% python3 -q
>>> import numpy as np
>>> np.set_printoptions(precision=2, suppress=True, linewidth=200, floatmode="fixed")
>>> A = np.load("w.npy")
>>> A
array([[ 1.00,  3.00,  1.00,  2.00],
       [ 1.00,  1.00,  0.00, -1.00],
       [ 0.00,  0.00, -7.00, -8.00],
       [ 0.00,  0.00, -7.00, -7.00]])
>>> O = A.astype(float).copy()
>>> for j in range(4):
...     O[:, j] -= O[:, :j] @ (O[:, :j].T @ O[:, j])
...     O[:, j] /= np.linalg.norm(O[:, j])
... 
>>> np.round(O.T @ A, 2) + 0
array([[ 1.41,  2.83,  0.71,  0.71],
       [ 0.00,  1.41,  0.71,  2.12],
       [ 0.00,  0.00,  9.90, 10.61],
       [ 0.00,  0.00,  0.00,  0.71]])
>>> vec = np.array([9, -9, -1, 4])
>>> y = A @ vec
>>> y
array([-11.00,  -4.00, -25.00, -21.00])
>>> print(np.linalg.solve(A, y))
[ 9.00 -9.00 -1.00  4.00]
>>> np.linalg.solve(A.T, A[3])
array([ 0.00, -0.00, -0.00,  1.00])
>>> np.round(np.linalg.det(A), 2)
np.float64(14.0)
>>> (A + A.T) / 2
array([[ 1.00,  2.00,  0.50,  1.00],
       [ 2.00,  1.00,  0.00, -0.50],
       [ 0.50,  0.00, -7.00, -7.50],
       [ 1.00, -0.50, -7.50, -7.00]])
>>> np.sort(np.abs(np.linalg.eigvals(A)))
array([ 0.48,  0.73,  2.73, 14.48])
>>> print(A @ A)
[[  4.00   6.00 -20.00 -23.00]
 [  2.00   4.00   8.00   8.00]
 [  0.00   0.00 105.00 112.00]
 [  0.00   0.00  98.00 105.00]]
>>> np.allclose(A, A.T)
False
>>> print(np.allclose(A @ A.T, A.T @ A))
False
>>> np.linalg.matrix_power(A, 4)
array([[   28.00,    48.00, -4386.00, -4699.00],
       [   16.00,    28.00,  1616.00,  1722.00],
       [    0.00,     0.00, 22001.00, 23520.00],
       [    0.00,     0.00, 20580.00, 22001.00]])
>>> print((A - A.T) / 2)
[[ 0.00  1.00  0.50  1.00]
 [-1.00  0.00  0.00 -0.50]
 [-0.50  0.00  0.00 -0.50]
 [-1.00  0.50  0.50  0.00]]
>>> rng = np.random.default_rng(41399)
>>> lab = rng.permutation(4)
>>> lab
array([1, 0, 3, 2])
>>> B = A[lab][:, lab]
>>> round(float(np.linalg.det(B)), 2), round(np.linalg.det(A[lab]), 2)
(14.0, np.float64(14.0))
>>> E = np.loadtxt("arr.csv", delimiter=",")
>>> E
array([[ 2.00,  1.00,  0.00,  3.00,  2.00,  3.00,  0.00,  0.00],
       [ 5.00,  1.00,  0.00,  3.00,  3.00,  3.00,  1.00,  2.00],
       [ 5.00,  3.00,  0.00,  3.00,  5.00,  3.00,  2.00,  4.00],
       [ 8.00,  5.00,  2.00,  4.00,  6.00,  5.00,  5.00,  6.00],
       [10.00,  8.00,  4.00,  6.00,  6.00,  5.00,  5.00,  7.00],
       [11.00, 10.00,  5.00,  8.00,  8.00,  6.00,  5.00,  9.00],
       [11.00, 11.00,  7.00,  8.00, 11.00,  8.00,  8.00, 12.00],
       [11.00, 12.00, 10.00, 10.00, 13.00, 11.00, 10.00, 14.00],
       [11.00, 15.00, 10.00, 10.00, 14.00, 11.00, 11.00, 16.00],
       [11.00, 15.00, 10.00, 11.00, 17.00, 13.00, 11.00, 18.00],
       [11.00, 18.00, 13.00, 11.00, 17.00, 16.00, 13.00, 20.00],
       [12.00, 21.00, 14.00, 12.00, 19.00, 19.00, 15.00, 20.00],
       [12.00, 24.00, 17.00, 12.00, 19.00, 22.00, 18.00, 23.00],
       [15.00, 25.00, 17.00, 12.00, 21.00, 24.00, 19.00, 23.00],
       [16.00, 26.00, 19.00, 14.00, 24.00, 24.00, 19.00, 26.00],
       [19.00, 29.00, 22.00, 16.00, 24.00, 26.00, 20.00, 29.00],
       [20.00, 30.00, 23.00, 17.00, 25.00, 26.00, 23.00, 29.00],
       [23.00, 31.00, 23.00, 18.00, 28.00, 27.00, 26.00, 31.00],
       [23.00, 33.00, 25.00, 21.00, 29.00, 28.00, 27.00, 31.00],
       [23.00, 36.00, 25.00, 21.00, 30.00, 28.00, 29.00, 32.00],
       [23.00, 39.00, 28.00, 21.00, 31.00, 28.00, 29.00, 33.00],
       [26.00, 40.00, 30.00, 21.00, 32.00, 30.00, 32.00, 36.00],
       [26.00, 43.00, 30.00, 24.00, 32.00, 32.00, 33.00, 39.00],
       [26.00, 44.00, 32.00, 26.00, 33.00, 33.00, 35.00, 41.00],
       [29.00, 47.00, 33.00, 29.00, 33.00, 35.00, 35.00, 42.00],
       [29.00, 49.00, 35.00, 29.00, 36.00, 37.00, 38.00, 44.00],
       [31.00, 49.00, 38.00, 29.00, 39.00, 39.00, 38.00, 44.00],
       [32.00, 51.00, 39.00, 32.00, 42.00, 41.00, 39.00, 46.00],
       [33.00, 51.00, 40.00, 35.00, 44.00, 41.00, 40.00, 46.00],
       [33.00, 51.00, 43.00, 38.00, 46.00, 44.00, 40.00, 49.00],
       [36.00, 51.00, 44.00, 38.00, 49.00, 46.00, 43.00, 52.00],
       [36.00, 53.00, 45.00, 40.00, 49.00, 48.00, 45.00, 53.00]])
>>> O, V = np.linalg.qr(E[:, :3])[0], np.linalg.qr(E[:, 3:])[0]
>>> s = np.linalg.svd(O.T @ V, compute_uv=False)
>>> np.round(np.linalg.norm(O @ O.T - V @ V.T, 2), 2)
np.float64(1.0)
